>>> import numpy as np
>>> np.set_printoptions(precision=3, suppress=True, linewidth=200, sign=" ")
>>> tidy = lambda a: np.round(a, 3) + 0
>>> F = np.loadtxt("out1.csv", delimiter=",")
>>> F
array([[-2.,  0., -1.,  4.,  0.,  1.],
       [ 0., -2., -2.,  3.,  4.,  2.],
       [-1., -2.,  0.,  0., -1.,  0.],
       [ 4.,  3.,  0., -4.,  0., -1.],
       [ 0.,  4., -1.,  0.,  2.,  0.],
       [ 1.,  2.,  0., -1.,  0., -4.]])
>>> C2 = F.T @ F
>>> tidy(np.linalg.svd(F, compute_uv=False) ** 2)
array([ 88.518,  33.28 ,  17.39 ,   8.538,   1.87 ,   0.404])
>>> (F @ F.T).shape
(6, 6)
>>> C2
array([[ 22.,  16.,   2., -25.,   1., -10.],
       [ 16.,  37.,   0., -20.,   2., -15.],
       [  2.,   0.,   6., -10., -10.,  -5.],
       [-25., -20., -10.,  42.,  12.,  18.],
       [  1.,   2., -10.,  12.,  21.,   8.],
       [-10., -15.,  -5.,  18.,   8.,  22.]])
>>> print(tidy(np.linalg.eigvalsh(C2)[::-1]))
[ 88.518  33.28   17.39    8.538   1.87    0.404]
>>> ev, evecs = np.linalg.eigh(F)
>>> tidy(np.abs(evecs[:, -1]))
array([ 0.179,  0.56 ,  0.344,  0.234,  0.685,  0.109])
>>> tidy(evecs.T @ evecs)
array([[ 1.,  0.,  0.,  0.,  0.,  0.],
       [ 0.,  1.,  0.,  0.,  0.,  0.],
       [ 0.,  0.,  1.,  0.,  0.,  0.],
       [ 0.,  0.,  0.,  1.,  0.,  0.],
       [ 0.,  0.,  0.,  0.,  1.,  0.],
       [ 0.,  0.,  0.,  0.,  0.,  1.]])
>>> (ev > 1e-8).sum(), (ev < -1e-8).sum()
(np.int64(2), np.int64(4))
>>> tidy(np.linalg.eigvalsh(F + 5 * np.eye(6)))
array([-4.408,  0.83 ,  2.078,  4.364,  6.367, 10.769])
>>> print(tidy(np.linalg.eigvalsh(F @ F)))
[  0.404   1.87    8.538  17.39   33.28   88.518]
>>> print(tidy(evecs @ np.diag(ev) @ evecs.T))
[[-2.  0. -1.  4.  0.  1.]
 [ 0. -2. -2.  3.  4.  2.]
 [-1. -2.  0.  0. -1.  0.]
 [ 4.  3.  0. -4.  0. -1.]
 [ 0.  4. -1.  0.  2.  0.]
 [ 1.  2.  0. -1.  0. -4.]]
>>> tidy(evecs.T @ F @ evecs)
array([[-9.408,  0.   ,  0.   ,  0.   ,  0.   ,  0.   ],
       [ 0.   , -4.17 ,  0.   ,  0.   ,  0.   ,  0.   ],
       [ 0.   ,  0.   , -2.922,  0.   ,  0.   ,  0.   ],
       [ 0.   ,  0.   ,  0.   , -0.636,  0.   ,  0.   ],
       [ 0.   ,  0.   ,  0.   ,  0.   ,  1.367,  0.   ],
       [ 0.   ,  0.   ,  0.   ,  0.   ,  0.   ,  5.769]])
>>> A2 = np.array([[2, -2], [3, 1]])
>>> arr = np.kron(np.eye(2, dtype=int), A2)
>>> arr
array([[ 2, -2,  0,  0],
       [ 3,  1,  0,  0],
       [ 0,  0,  2, -2],
       [ 0,  0,  3,  1]])
>>> np.kron(np.eye(2, dtype=int), arr)
array([[ 2, -2,  0,  0,  0,  0,  0,  0],
       [ 3,  1,  0,  0,  0,  0,  0,  0],
       [ 0,  0,  2, -2,  0,  0,  0,  0],
       [ 0,  0,  3,  1,  0,  0,  0,  0],
       [ 0,  0,  0,  0,  2, -2,  0,  0],
       [ 0,  0,  0,  0,  3,  1,  0,  0],
       [ 0,  0,  0,  0,  0,  0,  2, -2],
       [ 0,  0,  0,  0,  0,  0,  3,  1]])
>>> tidy(np.linalg.eigvals(arr))
array([ 1.5+2.398j,  1.5-2.398j,  1.5+2.398j,  1.5-2.398j])
>>> tidy(np.linalg.eigvals(arr).sum().real)
np.float64(6.0)
>>> tidy(np.linalg.det(arr.T))
np.float64(64.0)
>>> tidy(np.linalg.det(arr[::-1]))
np.float64(64.0)
>>> np.einsum("ii->", arr)
np.int64(6)
>>> tidy(np.poly(arr))
array([  1.,  -6.,  25., -48.,  64.])
>>> print(tidy(np.linalg.det(2 * arr)), tidy(np.linalg.det(arr)))
1024.0 64.0
>>> arr @ arr
array([[-2, -6,  0,  0],
       [ 9, -5,  0,  0],
       [ 0,  0, -2, -6],
       [ 0,  0,  9, -5]])
>>> (arr != 0).astype(int)
array([[ 1,  1,  0,  0],
       [ 1,  1,  0,  0],
       [ 0,  0,  1,  1],
       [ 0,  0,  1,  1]])
>>> print(np.flatnonzero(np.linalg.matrix_power((arr != 0) + (arr.T != 0) + np.eye(4), 4)[1]))
[ 0  1]
>>> F @ F
array([[ 22.,  16.,   2., -25.,   1., -10.],
       [ 16.,  37.,   0., -20.,   2., -15.],
       [  2.,   0.,   6., -10., -10.,  -5.],
       [-25., -20., -10.,  42.,  12.,  18.],
       [  1.,   2., -10.,  12.,  21.,   8.],
       [-10., -15.,  -5.,  18.,   8.,  22.]])
>>> print(tidy(np.sort(np.abs(np.linalg.eigvals(F)))))
[ 0.636  1.367  2.922  4.17   5.769  9.408]
>>> print(np.allclose(F @ F.T, F.T @ F))
True
>>> F.inv()
Traceback (most recent call last):
  File "<python-input-35>", line 1, in <module>
    F.inv()
    ^^^^^
AttributeError: 'numpy.ndarray' object has no attribute 'inv'
>>> np.allclose(F, F.T)
True
>>> np.trace(F)
np.float64(-10.0)
>>> print(arr.mean(axis=0))
[ 1.25 -0.25  1.25 -0.25]
>>> tidy(np.linalg.svd(arr, compute_uv=False))
array([ 3.623,  3.623,  2.208,  2.208])
>>> arr.sum(axis=0)
array([ 5, -1,  5, -1])
>>> print(np.unravel_index(np.abs(arr).argmax(), arr.shape))
(np.int64(1), np.int64(0))
>>> np.zeros(4, 4)
Traceback (most recent call last):
  File "<python-input-42>", line 1, in <module>
    np.zeros(4, 4)
    ~~~~~~~~^^^^^^
TypeError: Cannot interpret '4' as a data type
>>> rng = np.random.default_rng(4008)
>>> lab = rng.permutation(4)
>>> lab
array([ 0,  1,  3,  2])
>>> A2 = arr[lab][:, lab]
>>> np.diag(A2)
array([ 2,  1,  1,  2])
>>> np.trace(A2)
np.int64(6)
>>> A2
array([[ 2, -2,  0,  0],
       [ 3,  1,  0,  0],
       [ 0,  0,  1,  3],
       [ 0,  0, -2,  2]])
>>> tidy(np.sort(np.abs(np.linalg.eigvals(A2))))
array([ 2.828,  2.828,  2.828,  2.828])
>>> mat = np.load("data.npy")
>>> mat
array([[-0.35, -0.14, -1.65,  1.58, -1.65, -1.67,  1.46,  1.36],
       [ 1.18, -0.09, -1.73, -1.55,  0.29,  0.86, -2.8 , -2.02],
       [ 0.4 , -0.02,  0.35, -0.76,  0.65,  0.64, -0.87, -0.72],
       [ 1.97, -1.31,  0.88,  1.35,  0.26, -2.31,  2.5 ,  2.22],
       [-1.82,  0.17,  0.98,  2.61, -1.34, -1.74,  3.89,  2.94]])
>>> U, sig, VT = np.linalg.svd(mat)
>>> evecs = VT[:(sig > 1e-8).sum()]
>>> x = mat[1] + 4 * mat[0] + rng.integers(2) * np.eye(8)[4]
>>> tidy(x)
array([-0.22, -0.65, -8.33,  4.77, -5.31, -5.82,  3.04,  3.42])
>>> print(tidy(np.diag(evecs.T @ evecs)))
[ 0.69   0.14   0.704  0.196  0.294  0.308  0.414  0.252]
>>> U, sig, VT = np.linalg.svd(mat)
>>> print(np.argmax(sig[:-1] / (sig[1:] + 1e-6)) + 1)
3
>>> tidy(sig)
array([ 9.038,  3.385,  2.953,  0.   ,  0.   ])
>>> A2 = U[:, :3] @ np.diag(sig[:3]) @ VT[:3]
>>> print(tidy(np.linalg.norm(mat - A2, 2)), tidy(sig[3]))
0.0 0.0
>>> r = np.linalg.matrix_rank(mat)
>>> r
np.int64(3)
>>> N = np.linalg.svd(mat)[2][r:].T
>>> [int(np.linalg.matrix_rank(mat[:, :j + 1])) for j in range(8)]
[1, 2, 3, 3, 3, 3, 3, 3]
>>> np.linalg.matrix_rank(mat, rtol=0.1)
np.int64(3)
>>> [round(float(x), 3) for x in np.linalg.svd(mat, compute_uv=False)[:3]]
[9.038, 3.385, 2.953]
>>> m1 = np.load("case19.npy")
>>> print(m1)
[[ 0  1  0  0]
 [ 2  1  0  0]
 [ 0  0  0  1]
 [ 0  0  2  1]]
>>> W1 = np.array([[5, 1, 5, 0, 1, 4],
...     [2, 3, 4, 4, 3, 0],
...     [4, 4, 5, 2, 4, 0],
...     [2, 1, 3, 1, 2, 1]])
>>> coef = np.array([0, -2, 0, -3, -2, 2])
>>> hid = np.maximum(m1 @ W1 + coef, 0)
>>> (hid > 0).astype(int)
array([[ 1,  1,  1,  1,  1,  1],
       [ 1,  1,  1,  1,  1,  1],
       [ 1,  0,  1,  0,  0,  1],
       [ 1,  1,  1,  1,  1,  1]])
>>> (hid > 0).mean(axis=0)
array([ 1.  ,  0.75,  1.  ,  0.75,  0.75,  1.  ])
>>> print(np.linalg.matrix_rank(hid))
4
>>> cent = np.array([[1, 0, 3], [0, 3, 2], [3, 1, 3], [3, 1, 0], [1, 0, 3], [1, 0, 3]])
>>> hid @ cent
array([[  20,    8,   29],
       [  70,   24,  123],
       [  14,    3,   24],
       [  66,   36,  116]])
>>> ev, evecs = np.linalg.eig(m1)
>>> print(ev)
[-1.  2. -1.  2.]
>>> m1 @ evecs[:, 0] - ev[0] * evecs[:, 0]
array([ 0.,  0.,  0.,  0.])
>>> tidy(np.sort(np.linalg.eigvals(np.linalg.inv(m1))))
array([-1. , -1. ,  0.5,  0.5])
>>> np.prod(ev)
np.float64(4.0)
>>> print(tidy(np.sort(np.linalg.eigvals(m1.T))))
[-1. -1.  2.  2.]
>>> A2 = np.array([[5, 3]])
>>> data = np.block([[np.zeros((1, 1)), A2], [A2.T, np.zeros((2, 2))]])
>>> data
array([[ 0.,  5.,  3.],
       [ 5.,  0.,  0.],
       [ 3.,  0.,  0.]])
>>> u = np.array([2, 2, 1])
>>> print(np.correlate(data[1], data[0], "full"))
[ 15.  25.   0.   0.   0.]
>>> np.array([np.convolve(row, u, "same") for row in data])
array([[ 10.,  16.,  11.],
       [ 10.,   5.,   0.],
       [  6.,   3.,   0.]])
>>> np.convolve(data[1], u)
array([ 10.,  10.,   5.,   0.,   0.])
>>> U, sig, VT = np.linalg.svd(data)
>>> tidy(sig)
array([ 5.831,  5.831,  0.   ])
>>> A2 = U[:, :2] @ np.diag(sig[:2]) @ VT[:2]
>>> np.linalg.matrix_rank(A2)
np.int64(2)
>>> np.linalg.matrix_rank(data, rtol=0.05)
np.int64(2)
>>> tidy(A2)
array([[ 0.,  5.,  3.],
       [ 5.,  0.,  0.],
       [ 3.,  0.,  0.]])
>>> tidy(np.linalg.norm(data - A2) / np.linalg.norm(data))
np.float64(0.0)
>>> r = np.linalg.matrix_rank(data)
>>> print(r)
2
>>> N = np.linalg.svd(data)[2][r:].T
>>> [int(np.linalg.matrix_rank(np.delete(data, i, axis=0))) for i in range(3)]
[1, 2, 2]
>>> N.shape
(3, 1)
>>> print(np.allclose(data @ N, 0))
True
>>> tidy(N[:, 0] / N[np.abs(N[:, 0]).round(6).argmax(), 0])
array([ 0. , -0.6,  1. ])
>>> u = np.array([-5, 3, 5, 1, -2, 1, -2])
>>> g = np.array([1, -1, -1, -3])
>>> feats = np.outer(u, g)
>>> feats
array([[ -5,   5,   5,  15],
       [  3,  -3,  -3,  -9],
       [  5,  -5,  -5, -15],
       [  1,  -1,  -1,  -3],
       [ -2,   2,   2,   6],
       [  1,  -1,  -1,  -3],
       [ -2,   2,   2,   6]])
>>> tidy(np.trace(np.linalg.pinv(feats) @ feats))
np.float64(1.0)
>>> np.allclose(feats[:-1].T @ np.linalg.lstsq(feats[:-1].T, feats[-1])[0], feats[-1])
True
>>> np.unique(feats.round(6), axis=0).shape
(5, 4)
>>> tidy(feats @ np.linalg.pinv(feats) @ feats)
array([[ -5.,   5.,   5.,  15.],
       [  3.,  -3.,  -3.,  -9.],
       [  5.,  -5.,  -5., -15.],
       [  1.,  -1.,  -1.,  -3.],
       [ -2.,   2.,   2.,   6.],
       [  1.,  -1.,  -1.,  -3.],
       [ -2.,   2.,   2.,   6.]])
>>> np.unique(mat.round(6), axis=0).shape
(5, 8)
>>> tidy(np.trace(np.linalg.pinv(mat) @ mat))
np.float64(3.0)
>>> np.linalg.lstsq(mat[:-1].T, mat[-1])[2]
np.int32(3)
>>> np.abs(np.diag(np.linalg.qr(mat)[1])) > 1e-9
array([ True,  True,  True, False, False])
>>> W0 = np.loadtxt("mat.csv", delimiter=",")
>>> tidy(W0)
array([[ 0.133, -0.068,  0.162, -0.011,  0.29 ],
       [-0.068,  0.044, -0.107,  0.099, -0.128],
       [ 0.162, -0.107,  0.26 , -0.248,  0.305],
       [-0.011,  0.099, -0.248,  0.89 ,  0.163],
       [ 0.29 , -0.128,  0.305,  0.163,  0.673]])
>>> x = np.array([2, 2, -5, 4, 4])
>>> h = np.maximum(W0 @ x, 0)
>>> np.flatnonzero(h > 1e-9)
array([ 0,  1,  3,  4])
>>> tidy(W0 * (h > 1e-9)[:, None])
array([[ 0.133, -0.068,  0.162, -0.011,  0.29 ],
       [-0.068,  0.044, -0.107,  0.099, -0.128],
       [ 0.   ,  0.   ,  0.   ,  0.   ,  0.   ],
       [-0.011,  0.099, -0.248,  0.89 ,  0.163],
       [ 0.29 , -0.128,  0.305,  0.163,  0.673]])
>>> print(tidy(W0.T @ h))
[ 0.59   0.272 -0.71   5.388  2.432]
